In [1]: import numpy as np

In [2]: np.set_printoptions(suppress=True, linewidth=200)

In [3]: W0 = np.load("mat.npy")

In [4]: W0.round(1)
Out[4]: 
array([[ 0.3,  2.3,  0.9,  0.7,  0.3,  2.7,  2.3],
       [-1.8,  0.2,  1.9,  0.7, -1.8,  3.7,  0.7],
       [ 5.5,  7.5, -1.8, -3.5,  5.5, -2. ,  7.3],
       [ 1.5,  3.5,  0.2, -2.1,  1.5,  0.7,  3.9],
       [-0.3,  1.7,  1.2,  4.9, -0.3,  5.1,  0.8],
       [-1.4,  0.6,  1.7, -2.1, -1.4,  2.2,  1.7],
       [-0.5,  1.5,  1.3,  2.6, -0.5,  4.1,  1.2],
       [ 0.2,  2.2,  0.9,  2.7,  0.2,  3.8,  1.7],
       [-4.6, -2.6,  3.3,  3. , -4.6,  6.3, -2. ],
       [-2.2, -0.2,  2.1, -4.5, -2.2,  1.3,  1.7],
       [-0.3,  1.7,  1.1,  5.3, -0.3,  5.3,  0.7],
       [ 0.5,  2.5,  0.7,  2.9,  0.5,  3.7,  1.9],
       [-1.6,  0.4,  1.8,  5.5, -1.6,  6. , -0.3],
       [-0.5,  1.5,  1.3, -2.1, -0.5,  1.7,  2.4],
       [ 0.5,  2.5,  0.7,  5.4,  0.5,  4.9,  1.3],
       [ 2.2,  4.2, -0.1,  0.3,  2.2,  1.6,  3.8]])

In [5]: Uu, s, vt = np.linalg.svd(W0)

In [6]: vecs = vt[:(s > 1e-8).sum()]

In [7]: rng = np.random.default_rng(77)

In [8]: x = W0[6] + -2 * W0[12] + rng.integers(2) * np.eye(7)[0]

In [9]: x.round(1)
Out[9]: array([ 2.6,  0.6, -2.3, -8.4,  2.6, -8. ,  1.8])

In [10]: np.linalg.matrix_rank(np.vstack([W0, x]))
Out[10]: np.int64(3)

In [11]: np.allclose(vecs.T @ vecs @ x, x)
Out[11]: True

In [12]: F = np.array([[1.0, 1.0, 0.0], [1.0, 2.0, 0.0], [0.0, 0.0, -1.0]])

In [13]: np.all(np.linalg.eigvalsh(F) > 0)
Out[13]: np.False_

In [14]: round(np.linalg.eigvalsh(F).min(), 1)
Out[14]: np.float64(-1.0)

In [15]: A2 = np.linalg.invert(F)
AttributeError: module 'numpy.linalg' has no attribute 'invert'


In [16]: A2 = np.linalg.inv(F)

In [17]: np.round(np.linalg.inv(A2), 1)
Out[17]: 
array([[ 1.,  1.,  0.],
       [ 1.,  2.,  0.],
       [-0., -0., -1.]])

In [18]: round(float(np.linalg.det(F) * np.linalg.det(A2)), 1)
Out[18]: 1.0

In [19]: round(float(np.linalg.cond(F)), 1)
Out[19]: 6.9

In [20]: F @ A2
Out[20]: 
array([[1., 0., 0.],
       [0., 1., 0.],
       [0., 0., 1.]])

In [21]: round(np.linalg.slogdet(F)[0], 1)
Out[21]: np.float64(-1.0)

In [22]: A2
Out[22]: 
array([[ 2., -1.,  0.],
       [-1.,  1.,  0.],
       [-0., -0., -1.]])

In [23]: A2 = F / np.linalg.norm(F, axis=1, keepdims=True)

In [24]: gram = A2 @ A2.T

In [25]: (gram - 2 * np.eye(3)).round(6).argmax(axis=1)
Out[25]: array([1, 0, 0])

In [26]: np.degrees(np.arccos(np.clip(gram[2, 0], -1, 1)))
Out[26]: np.float64(90.0)

In [27]: np.argwhere(np.triu(np.abs(gram) > 0.95, 1))
Out[27]: array([], shape=(0, 2), dtype=int64)

In [28]: O, Rm = np.linalg.qr(F)

In [29]: Rm.round(1)
Out[29]: 
array([[-1.4, -2.1,  0. ],
       [ 0. ,  0.7,  0. ],
       [ 0. ,  0. , -1. ]])

In [30]: O.shape, Rm.shape
Out[30]: ((3, 3), (3, 3))

In [31]: round(np.trace(O @ O.T), 1)
Out[31]: np.float64(3.0)

In [32]: A2 = np.array([[1, 1], [1, -1]])

In [33]: feats = np.kron(A2, np.kron(A2, A2))[rng.permutation(8)][:8]

In [34]: feats
Out[34]: 
array([[ 1, -1,  1, -1, -1,  1, -1,  1],
       [ 1, -1, -1,  1, -1,  1,  1, -1],
       [ 1,  1,  1,  1,  1,  1,  1,  1],
       [ 1, -1,  1, -1,  1, -1,  1, -1],
       [ 1,  1, -1, -1, -1, -1,  1,  1],
       [ 1,  1,  1,  1, -1, -1, -1, -1],
       [ 1, -1, -1,  1,  1, -1, -1,  1],
       [ 1,  1, -1, -1,  1,  1, -1, -1]])

In [35]: t3 = np.stack([feats, -1 * feats, feats[::-1]])

In [36]: (t3 @ feats.T).shape
Out[36]: (3, 8, 8)

In [37]: np.round(np.linalg.det(t3), 1)
Out[37]: array([-4096., -4096., -4096.])

In [38]: np.einsum("bij,cij->bc", t3, t3)
Out[38]: 
array([[ 64, -64,   0],
       [-64,  64,   0],
       [  0,   0,  64]])

In [39]: mat = np.loadtxt("test4.csv", delimiter=",")

In [40]: mat
Out[40]: 
array([[ 1.,  0.,  0.,  0.,  0.,  0.,  0.,  0.,  0.],
       [-1.,  1.,  0.,  0.,  0.,  0.,  0.,  0.,  0.],
       [ 2.,  0.,  1.,  0.,  0.,  0.,  0.,  0.,  0.],
       [ 0.,  0.,  2.,  1.,  0.,  0.,  0.,  0.,  0.],
       [-2.,  0.,  1.,  0.,  1.,  0.,  0.,  0.,  0.],
       [-1.,  2., -2., -2.,  0.,  1.,  0.,  0.,  0.],
       [ 0.,  1., -1., -1., -2., -2.,  1.,  0.,  0.],
       [-2.,  1.,  0., -2., -1.,  1., -1.,  1.,  0.],
       [ 2., -1., -2., -2., -1.,  1., -2.,  0.,  1.]])

In [41]: x = np.array([-3, 3, 1, 0, 2, -3, -4, 1, 3])

In [42]: y = mat @ x

In [43]: y
Out[43]: array([-3.,  6., -5.,  2.,  9.,  4.,  0.,  9., -5.])

In [44]: np.round(np.linalg.solve(mat.T, mat[0]), 1)
Out[44]: array([1., 0., 0., 0., 0., 0., 0., 0., 0.])

In [45]: np.round(np.linalg.solve(mat, y + mat[:, 1]), 1) + 0
Out[45]: array([-3.,  4.,  1.,  0.,  2., -3., -4.,  1.,  3.])

In [46]: np.linalg.solve(mat, y[:-1])
ValueError: solve1: Input operand 1 has a mismatch in its core dimension 0, with gufunc signature (m,m),(m)->(m) (size 8 is different from 9)
